% python3 -q
>>> import numpy as np
>>> np.set_printoptions(precision=3, suppress=True, linewidth=200, floatmode="fixed")
>>> tidy = lambda a: np.round(a, 3) + 0
>>> X = np.array([[-1, 2, 0, -2, -1, 0, -1, 2],
...     [0, 1, 1, -1, -3, -1, -2, 3],
...     [-3, 2, 2, 3, 3, 3, 1, -3],
...     [2, 1, -3, -1, 0, 1, -1, -1],
...     [-1, 0, -1, 0, 3, -3, 0, -2],
...     [-2, -3, -2, -3, -1, -3, 2, 0],
...     [-1, 0, -1, 1, -3, 1, -3, 0],
...     [3, 1, 3, 0, 1, 3, 2, -3],
...     [1, 3, -3, -3, -3, -3, -2, 1],
...     [-3, 2, 1, 1, 3, -2, 0, -3],
...     [1, -1, 2, 0, 3, -3, -2, 2],
...     [-3, -1, -2, -2, -2, 0, -1, -1],
...     [-1, -1, 0, -3, 3, 1, 1, 2],
...     [-1, -1, -3, 0, 2, -3, 3, 2],
...     [2, 1, -2, 2, -3, 1, 0, -2],
...     [0, 0, 1, 0, -2, 2, -3, 3]])
>>> print(X)
[[-1  2  0 -2 -1  0 -1  2]
 [ 0  1  1 -1 -3 -1 -2  3]
 [-3  2  2  3  3  3  1 -3]
 [ 2  1 -3 -1  0  1 -1 -1]
 [-1  0 -1  0  3 -3  0 -2]
 [-2 -3 -2 -3 -1 -3  2  0]
 [-1  0 -1  1 -3  1 -3  0]
 [ 3  1  3  0  1  3  2 -3]
 [ 1  3 -3 -3 -3 -3 -2  1]
 [-3  2  1  1  3 -2  0 -3]
 [ 1 -1  2  0  3 -3 -2  2]
 [-3 -1 -2 -2 -2  0 -1 -1]
 [-1 -1  0 -3  3  1  1  2]
 [-1 -1 -3  0  2 -3  3  2]
 [ 2  1 -2  2 -3  1  0 -2]
 [ 0  0  1  0 -2  2 -3  3]]
>>> cent = X[[7, 4]].astype(float)
>>> for _ in range(7):
...     z = np.linalg.norm(X[:, None] - cent, axis=-1).argmin(axis=1)
...     cent = np.array([X[z == j].mean(axis=0) for j in range(2)])
... 
>>> print(z)
[1 1 0 1 1 1 1 0 1 1 1 1 1 1 0 0]
>>> print(np.abs(cent[1] - cent[0]).argmax())
5
>>> mat = np.load("mat.npy")
>>> print(mat)
[[ 0  0  0  0  0  0  0  0  0  0  0]
 [ 0  1  0  0  0  0  0  0  0  0  0]
 [ 0  0 -2  0  0  0  0  0  0  0  0]
 [ 0  0  0 -2  0  0  0  0  0  0  0]
 [ 0  0  0  0  0  0  0  0  0  0  0]
 [ 0  0  0  0  0 -1  0  0  0  0  0]
 [ 0  0  0  0  0  0 -1  0  0  0  0]
 [ 0  0  0  0  0  0  0  1  0  0  0]
 [ 0  0  0  0  0  0  0  0  0  0  0]
 [ 0  0  0  0  0  0  0  0  0  1  0]
 [ 0  0  0  0  0  0  0  0  0  0  1]]
>>> print([round(float(x), 3) for x in np.linalg.svd(mat, compute_uv=False)[:3]])
[2.0, 2.0, 1.0]
>>> print(np.linalg.cond(mat) > 100)
True
>>> print(tidy(np.linalg.norm(mat, 2) / np.linalg.norm(mat)))
0.535
